$ python3 -q
>>> import numpy as np
>>> np.set_printoptions(precision=2, suppress=True, linewidth=100, sign=" ")
>>> W0 = np.loadtxt("data.csv", delimiter=",")
>>> print(W0)
[[ 0.05 -1.84 -1.13  0.98  0.68]
 [-0.33 -1.79 -1.43  0.84  1.38]
 [ 0.25 -1.92 -1.35  1.15  0.  ]
 [ 0.13 -1.88 -0.84  0.63  1.  ]
 [ 0.36 -1.72 -1.05  0.96  1.04]
 [ 0.1  -1.9  -0.99  0.61  0.61]
 [-0.48 -2.27 -1.09  0.95  1.2 ]
 [ 0.17 -2.21 -0.53  0.93  0.67]
 [ 0.31 -1.88 -0.87  1.29  0.96]
 [-0.07 -1.81 -0.79  0.8   1.68]
 [ 0.17 -2.3  -0.95  1.06  1.06]
 [-1.31 -1.88 -2.07 -0.19 -1.18]
 [-1.21 -1.8  -1.99 -0.04 -0.77]
 [-1.44 -1.31 -2.24  0.08 -0.51]
 [-0.47 -1.94 -2.05 -0.01 -0.18]
 [-0.71 -2.13 -2.01 -0.14 -0.62]
 [-0.81 -1.91 -1.97 -0.42 -0.9 ]
 [-1.17 -2.29 -2.17  0.32 -1.12]
 [-0.99 -1.75 -2.03  0.24 -1.02]
 [-1.15 -2.02 -1.53 -0.69 -1.07]
 [-0.91 -2.09 -2.15  0.13 -1.03]
 [-0.87 -1.66 -1.8   0.16 -1.07]]
>>> x = np.array([-3, -2, 1, -1, -1])
>>> rhs = W0 @ x
>>> print(np.round(np.linalg.pinv(W0) @ W0, 2) + 0)
[[ 1.  0.  0.  0.  0.]
 [ 0.  1.  0.  0.  0.]
 [ 0.  0.  1.  0.  0.]
 [ 0.  0.  0.  1.  0.]
 [ 0.  0.  0.  0.  1.]]
>>> try:
...     np.linalg.solve(W0, rhs)
... except np.linalg.LinAlgError as e:
...     print(repr(e))
... 
LinAlgError('Last 2 dimensions of the array must be square')
>>> print(np.linalg.lstsq(W0, rhs)[0])
[-3. -2.  1. -1. -1.]
>>> print(np.linalg.solve(W0.T @ W0, W0.T @ rhs))
[-3. -2.  1. -1. -1.]
>>> rng = np.random.default_rng(876)
>>> rhs = rhs + 0.3 * rng.normal(size=22)
>>> print(rhs)
[ 1.12  1.26  0.84  0.81 -0.56  1.45  2.99  1.63 -0.38  0.3   0.7   7.14  5.46  4.68  3.74  5.13
  5.27  7.    5.24  7.42  5.34  5.41]
>>> c, *_ = np.linalg.lstsq(W0, rhs)
>>> print(round(float(np.linalg.norm(rhs - W0 @ c)), 2))
1.23
>>> print(np.round(W0.T @ (rhs - W0 @ c), 2) + 0)
[ 0.  0.  0.  0.  0.]
>>> print(c.round())
[-3. -2.  1. -1. -1.]
>>> print([round(float(np.linalg.norm(np.linalg.solve(W0.T @ W0 + lam * np.eye(5), W0.T @ rhs))), 2) for lam in (0, 1, 10, 100)])
[3.71, 2.6, 1.81, 0.92]
>>> print(c)
[-2.78 -1.87  0.83 -0.8  -1.08]
>>> t3 = np.stack([W0, 3 * W0, W0[::-1]])
>>> print(t3.shape)
(3, 22, 5)
>>> print(np.einsum("bij,cij->bc", t3, t3))
[[  182.67   548.01   104.41]
 [  548.01  1644.02   313.25]
 [  104.41   313.25   182.67]]
>>> Xs = W0 - W0.mean(axis=0)
>>> U, sig, Vt = np.linalg.svd(Xs, full_matrices=False)
>>> print(np.abs(Vt[0]).argmax())
4
>>> print(np.abs(Vt[-1]))
[ 0.52  0.35  0.68  0.31  0.21]
>>> print(np.abs(U[:, 0]).argmax())
9
>>> print(sig ** 2 / (sig ** 2).sum())
[ 0.86  0.06  0.04  0.02  0.02]
>>> print(np.searchsorted(np.cumsum(sig ** 2) / (sig ** 2).sum(), 0.9) + 1)
2
>>> print(Vt[0] * np.sign(Vt[0, np.abs(Vt[0]).argmax()]))
[ 0.42 -0.02  0.39  0.37  0.73]
>>> print(np.linalg.matrix_rank(Xs))
5
>>> print(np.round(Xs.mean(axis=0), 2) + 0)
[ 0.  0.  0.  0.  0.]
>>> print(round((sig ** 2).sum() ** 2 / (sig ** 4).sum(), 2))
1.34
>>> data = np.array([[-0.5, -0.5, -1.7, 0.9, -1.5],
...     [-0.2, 0.3, 0.6, -0.5, 1.0],
...     [1.1, 2.1, 0.3, -1.5, 0.5],
...     [-0.8, 0.1, -1.3, 1.1, 2.0],
...     [-0.9, -1.4, -1.0, -0.4, -2.0],
...     [0.3, -0.3, 0.2, 0.4, 2.0],
...     [-2.0, 0.4, -1.1, 0.7, -1.5]])
>>> w1 = np.array([[4, 1, 4], [-7, -2, -4], [0, -1, -5], [-2, -6, 6], [-8, 9, 9]])
>>> c = np.array([0, 5, 3])
>>> H = np.maximum(data @ w1 + c, 0)
>>> print(H)
[[ 11.7   0.    3.4]
 [  0.   15.6   4. ]
 [  0.   15.1   0. ]
 [  0.   16.7  30.5]
 [ 23.    0.    0. ]
 [  0.   21.3  24.8]
 [  0.    0.    0. ]]
>>> C = np.array([[2, -1, -9], [-5, 4, -1], [6, -6, 5]])
>>> print(w1 @ C)
[[ 27 -24 -17]
 [-28  23  45]
 [-25  26 -24]
 [ 62 -58  54]
 [ -7 -10 108]]
>>> x = np.array([-8, -8, 6, -8, -6])
>>> h = np.maximum(data @ x, 0)
>>> print(np.maximum(data @ x, 0) - np.maximum(-data @ x, 0))
[ -0.4   0.8 -14.8 -23.   27.6 -14.    9.6]
>>> print(np.maximum(data @ (3 * x), 0))
[  0.    2.4   0.    0.   82.8   0.   28.8]
>>> print(np.flatnonzero(h > 1e-9))
[ 1  4  6]
>>> out = data + rng.integers(-2, 3, (7, 3)) @ rng.integers(-2, 3, (3, 5))
>>> print(out)
[[-2.5  5.5 -2.7 -1.1  2.5]
 [-4.2  2.3  2.6  1.5  0. ]
 [ 7.1  4.1  1.3 -3.5  0.5]
 [ 5.2  0.1 -4.3 -2.9  5. ]
 [ 5.1 -1.4 -4.  -4.4  1. ]
 [ 4.3  1.7  0.2 -1.6  3. ]
 [ 0.   2.4 -5.1 -3.3  3.5]]
>>> print(np.linalg.matrix_rank(out - data, tol=1e-8))
3
>>> print(np.round(np.linalg.svd(out - data, compute_uv=False), 2) + 0)
[ 15.99   8.89   5.5    0.     0.  ]
>>> lab = rng.permutation(5)
>>> out = data[:, lab] * rng.choice([-1, 1], 5)
>>> print(out)
[[ 1.5  0.9  0.5 -0.5 -1.7]
 [-1.  -0.5 -0.3 -0.2  0.6]
 [-0.5 -1.5 -2.1  1.1  0.3]
 [-2.   1.1 -0.1 -0.8 -1.3]
 [ 2.  -0.4  1.4 -0.9 -1. ]
 [-2.   0.4  0.3  0.3  0.2]
 [ 1.5  0.7 -0.4 -2.  -1.1]]
>>> U, _, Vt = np.linalg.svd(data.T @ out)
>>> print(np.round(U @ Vt, 2) + 0)
[[ 0.  0.  0.  1.  0.]
 [ 0.  0. -1.  0.  0.]
 [ 0.  0.  0.  0.  1.]
 [ 0.  1.  0.  0.  0.]
 [-1.  0.  0.  0.  0.]]
>>> hat = data @ np.linalg.solve(data.T @ data, data.T)
>>> print(hat.round(2) + 0)
[[ 0.66 -0.43  0.01  0.16  0.08 -0.11  0.02]
 [-0.43  0.39  0.06  0.1   0.14  0.1   0.12]
 [ 0.01  0.06  0.97  0.06 -0.02 -0.15 -0.06]
 [ 0.16  0.1   0.06  0.81  0.    0.32  0.11]
 [ 0.08  0.14 -0.02  0.    0.97 -0.07 -0.04]
 [-0.11  0.1  -0.15  0.32 -0.07  0.32 -0.26]
 [ 0.02  0.12 -0.06  0.11 -0.04 -0.26  0.89]]
>>> print(np.round(np.linalg.eigvalsh(hat), 2) + 0)
[ 0.  0.  1.  1.  1.  1.  1.]
>>> print(np.diag(hat))
[ 0.66  0.39  0.97  0.81  0.97  0.32  0.89]
